% python3 -q
>>> import numpy as np
>>> np.set_printoptions(precision=2, suppress=True, linewidth=200)
>>> A = np.loadtxt("mat.csv", delimiter=",")
>>> A
array([[-17.15, -18.84,  13.95,  -5.48,   9.98,  15.26, -17.15,   4.17,  -4.17,   4.17,  -7.37,   4.89],
       [-13.48, -14.76,  11.26,  -4.75,   7.45,  11.75, -13.48,   4.27,  -4.27,   4.27,  -6.49,   3.5 ],
       [-12.32, -13.47,  10.4 ,  -4.51,   6.67,  10.64, -12.32,   4.26,  -4.26,   4.26,  -6.19,   3.07],
       [ -7.32,  -7.87,   6.57,  -3.33,   3.45,   5.93,  -7.32,   3.96,  -3.96,   3.96,  -4.72,   1.3 ],
       [ -6.  ,  -6.38,   5.51,  -2.97,   2.65,   4.71,  -6.  ,   3.77,  -3.77,   3.77,  -4.26,   0.87],
       [ -4.56,  -4.76,   4.33,  -2.54,   1.83,   3.39,  -4.56,   3.47,  -3.47,   3.47,  -3.7 ,   0.43],
       [ -3.11,  -3.12,   3.1 ,  -2.04,   1.06,   2.1 ,  -3.11,   3.04,  -3.04,   3.04,  -3.05,   0.03],
       [ -2.52,  -2.46,   2.58,  -1.82,   0.77,   1.59,  -2.52,   2.81,  -2.81,   2.81,  -2.75,  -0.11],
       [ -2.29,  -2.2 ,   2.37,  -1.72,   0.66,   1.39,  -2.29,   2.7 ,  -2.7 ,   2.7 ,  -2.62,  -0.17],
       [ -1.7 ,  -1.55,   1.83,  -1.46,   0.4 ,   0.9 ,  -1.7 ,   2.39,  -2.39,   2.39,  -2.27,  -0.28],
       [ -1.24,  -1.03,   1.38,  -1.22,   0.22,   0.52,  -1.24,   2.08,  -2.08,   2.08,  -1.94,  -0.35],
       [ -0.82,  -0.58,   0.96,  -0.98,   0.08,   0.21,  -0.82,   1.73,  -1.73,   1.73,  -1.59,  -0.38],
       [ -0.74,  -0.5 ,   0.88,  -0.92,   0.06,   0.16,  -0.74,   1.65,  -1.65,   1.65,  -1.51,  -0.38],
       [ -0.63,  -0.38,   0.76,  -0.85,   0.03,   0.08,  -0.63,   1.53,  -1.53,   1.53,  -1.4 ,  -0.38],
       [ -0.52,  -0.27,   0.64,  -0.76,   0.  ,   0.01,  -0.52,   1.4 ,  -1.4 ,   1.4 ,  -1.27,  -0.38],
       [ -0.51,  -0.26,   0.64,  -0.76,   0.  ,   0.01,  -0.51,   1.39,  -1.39,   1.39,  -1.26,  -0.38],
       [ -0.47,  -0.22,   0.6 ,  -0.73,  -0.01,  -0.02,  -0.47,   1.34,  -1.34,   1.34,  -1.22,  -0.37],
       [ -0.47,  -0.22,   0.59,  -0.73,  -0.01,  -0.02,  -0.47,   1.34,  -1.34,   1.34,  -1.22,  -0.37],
       [ -0.24,  -0.01,   0.33,  -0.51,  -0.04,  -0.13,  -0.24,   0.97,  -0.97,   0.97,  -0.88,  -0.32],
       [ -0.03,   0.1 ,   0.05,  -0.17,  -0.02,  -0.12,  -0.03,   0.35,  -0.35,   0.35,  -0.33,  -0.15],
       [ -0.01,   0.07,   0.02,  -0.1 ,  -0.01,  -0.08,  -0.01,   0.19,  -0.19,   0.19,  -0.18,  -0.09],
       [ -0.01,   0.06,   0.01,  -0.08,   0.  ,  -0.07,  -0.01,   0.15,  -0.15,   0.15,  -0.15,  -0.07],
       [ -0.02,  -0.24,   0.06,   0.15,  -0.05,   0.21,  -0.02,  -0.3 ,   0.3 ,  -0.3 ,   0.34,   0.18],
       [ -0.04,  -0.43,   0.16,   0.21,  -0.15,   0.34,  -0.04,  -0.39,   0.39,  -0.39,   0.52,   0.28],
       [ -0.03,  -0.59,   0.25,   0.24,  -0.28,   0.43,  -0.03,  -0.42,   0.42,  -0.42,   0.64,   0.33],
       [  0.  ,  -0.74,   0.36,   0.25,  -0.48,   0.5 ,   0.  ,  -0.38,   0.38,  -0.38,   0.74,   0.37],
       [  0.02,  -0.81,   0.43,   0.25,  -0.61,   0.52,   0.02,  -0.34,   0.34,  -0.34,   0.79,   0.38],
       [  0.03,  -0.83,   0.44,   0.25,  -0.65,   0.52,   0.03,  -0.32,   0.32,  -0.32,   0.8 ,   0.38],
       [  0.1 ,  -0.92,   0.54,   0.23,  -0.89,   0.53,   0.1 ,  -0.22,   0.22,  -0.22,   0.86,   0.38],
       [  0.13,  -0.95,   0.57,   0.23,  -0.97,   0.52,   0.13,  -0.18,   0.18,  -0.18,   0.88,   0.38],
       [  0.15,  -0.97,   0.6 ,   0.22,  -1.06,   0.52,   0.15,  -0.14,   0.14,  -0.14,   0.89,   0.37],
       [  0.27,  -1.03,   0.69,   0.19,  -1.37,   0.48,   0.27,   0.03,  -0.03,   0.03,   0.93,   0.33],
       [  0.29,  -1.03,   0.71,   0.19,  -1.43,   0.46,   0.29,   0.06,  -0.06,   0.06,   0.94,   0.33],
       [  1.78,  -0.73,   1.13,  -0.19,  -4.47,  -0.62,   1.78,   1.93,  -1.93,   1.93,   0.97,  -0.4 ],
       [  2.05,  -0.61,   1.15,  -0.25,  -4.96,  -0.84,   2.05,   2.25,  -2.25,   2.25,   0.96,  -0.55],
       [  5.85,   1.61,   1.  ,  -1.  , -11.08,  -4.23,   5.85,   6.23,  -6.23,   6.23,   0.62,  -2.62],
       [  5.9 ,   1.65,   0.99,  -1.01, -11.16,  -4.28,   5.9 ,   6.28,  -6.28,   6.28,   0.61,  -2.64],
       [  6.13,   1.8 ,   0.97,  -1.05, -11.51,  -4.49,   6.13,   6.51,  -6.51,   6.51,   0.59,  -2.77],
       [  7.81,   2.95,   0.74,  -1.34, -14.01,  -6.05,   7.81,   8.13,  -8.13,   8.13,   0.42,  -3.69],
       [ 11.33,   5.5 ,   0.13,  -1.9 , -19.07,  -9.37,  11.33,  11.4 , -11.4 ,  11.4 ,   0.07,  -5.63]])
>>> round(float(np.linalg.norm(A, 2) / np.linalg.norm(A)), 2)
0.83
>>> np.linalg.cond(A) > 100
np.True_
>>> [round(float(x), 2) for x in np.linalg.svd(A, compute_uv=False)[:3]]
[72.47, 46.87, 9.38]
>>> np.argsort(-np.linalg.norm(A, axis=0).round(6), kind="stable")[:3]
array([4, 0, 6])
>>> G = A.T @ A
>>> np.diag(G)
array([1069.89,  960.33,  561.51,  127.57, 1216.47,  747.31, 1069.89,  473.19,  473.19,  473.19,  245.21,  118.17])
>>> round(np.trace(G), 2), np.round((A ** 2).sum(), 2)
(np.float64(7535.92), np.float64(7535.92))
>>> (A @ A.T).shape
(40, 40)
>>> np.round(np.linalg.svd(A, compute_uv=False) ** 2, 2) + 0
array([5251.38, 2196.57,   87.97,    0.  ,    0.  ,    0.  ,    0.  ,    0.  ,    0.  ,    0.  ,    0.  ,    0.  ])
>>> np.allclose(G, G.T)
True
>>> np.linalg.matrix_rank(G)
np.int64(9)
>>> E = np.loadtxt("data.csv", delimiter=",")
>>> E
array([[  6.,   1.,   5.,   4.,   5.,   3.,   2.,   3.,   2.,   3.,   5.,   4.],
       [  4.,   5.,   4.,   2.,   4.,   0.,   4.,   0.,   4.,   0.,   1.,   1.],
       [  5.,   0.,  -9.,   1.,   2.,   5.,   4.,   5.,   5.,   2.,   5.,   2.],
       [  0.,   0.,   2.,   0.,   2.,   4.,   5.,   0.,   1.,   2.,   1.,   2.],
       [  1.,   1.,   0.,   3.,  18.,   1.,   0.,   0.,   4.,   5.,   2.,   3.],
       [  0.,   3.,   5.,   0.,   1., -15.,   5.,   2.,   4.,   3.,   1.,   5.],
       [  2.,   4.,   4.,   5.,   4.,   4.,  20.,   1.,   4.,   5.,   1.,   2.],
       [  1.,   3.,   1.,   4.,   4.,   4.,   2.,  19.,   4.,   1.,   4.,   2.],
       [  0.,   2.,   1.,   1.,   4.,   5.,   2.,   5.,  -3.,   4.,   1.,   5.],
       [  5.,   0.,   5.,   5.,   1.,   1.,   0.,   1.,   4.,  -5.,   4.,   2.],
       [  1.,   1.,   4.,   0.,   1.,   3.,   2.,   1.,   1.,   2.,  10.,   0.],
       [  3.,   3.,   2.,   4.,   4.,   0.,   3.,   1.,   3.,   2.,   0.,  13.]])
>>> out = E[0, 0] * E[1:] - np.outer(E[1:, 0], E[0])
>>> out
array([[  0.,  26.,   4.,  -4.,   4., -12.,  16., -12.,  16., -12., -14., -10.],
       [  0.,  -5., -79., -14., -13.,  15.,  14.,  15.,  20.,  -3.,   5.,  -8.],
       [  0.,   0.,  12.,   0.,  12.,  24.,  30.,   0.,   6.,  12.,   6.,  12.],
       [  0.,   5.,  -5.,  14., 103.,   3.,  -2.,  -3.,  22.,  27.,   7.,  14.],
       [  0.,  18.,  30.,   0.,   6., -90.,  30.,  12.,  24.,  18.,   6.,  30.],
       [  0.,  22.,  14.,  22.,  14.,  18., 116.,   0.,  20.,  24.,  -4.,   4.],
       [  0.,  17.,   1.,  20.,  19.,  21.,  10., 111.,  22.,   3.,  19.,   8.],
       [  0.,  12.,   6.,   6.,  24.,  30.,  12.,  30., -18.,  24.,   6.,  30.],
       [  0.,  -5.,   5.,  10., -19.,  -9., -10.,  -9.,  14., -45.,  -1.,  -8.],
       [  0.,   5.,  19.,  -4.,   1.,  15.,  10.,   3.,   4.,   9.,  55.,  -4.],
       [  0.,  15.,  -3.,  12.,   9.,  -9.,  12.,  -3.,  12.,   3., -15.,  66.]])
>>> E[:, 0] / E[0, 0]
array([1.  , 0.67, 0.83, 0.  , 0.17, 0.  , 0.33, 0.17, 0.  , 0.83, 0.17, 0.5 ])
>>> np.flatnonzero(~out.round(6).any(axis=1))
array([], dtype=int64)
>>> Xs = A - A.mean(axis=1)
Traceback (most recent call last):
  File "<python-input-21>", line 1, in <module>
    Xs = A - A.mean(axis=1)
         ~~^~~~~~~~~~~~~~~~
ValueError: operands could not be broadcast together with shapes (40,12) (40,) 
>>> Xs = A - A.mean(axis=0)
>>> left, sig, Vh = np.linalg.svd(Xs, full_matrices=False)
>>> round((sig ** 2).sum() ** 2 / (sig ** 4).sum(), 2)
np.float64(1.49)
>>> np.abs(left[:, 0]).argmax()
np.int64(0)
>>> np.abs(Vh[0]).argmax()
np.int64(0)
>>> q, vecs = np.linalg.qr(E[:, :6])[0], np.linalg.qr(E[:, 6:])[0]
>>> sig = np.linalg.svd(q.T @ vecs, compute_uv=False)
>>> np.degrees(np.arccos(sig.clip(0, 1)))
array([13.36, 17.11, 36.25, 47.95, 73.14, 83.56])
>>> round(np.linalg.norm(q @ q.T - vecs @ vecs.T, 2), 2)
np.float64(0.99)
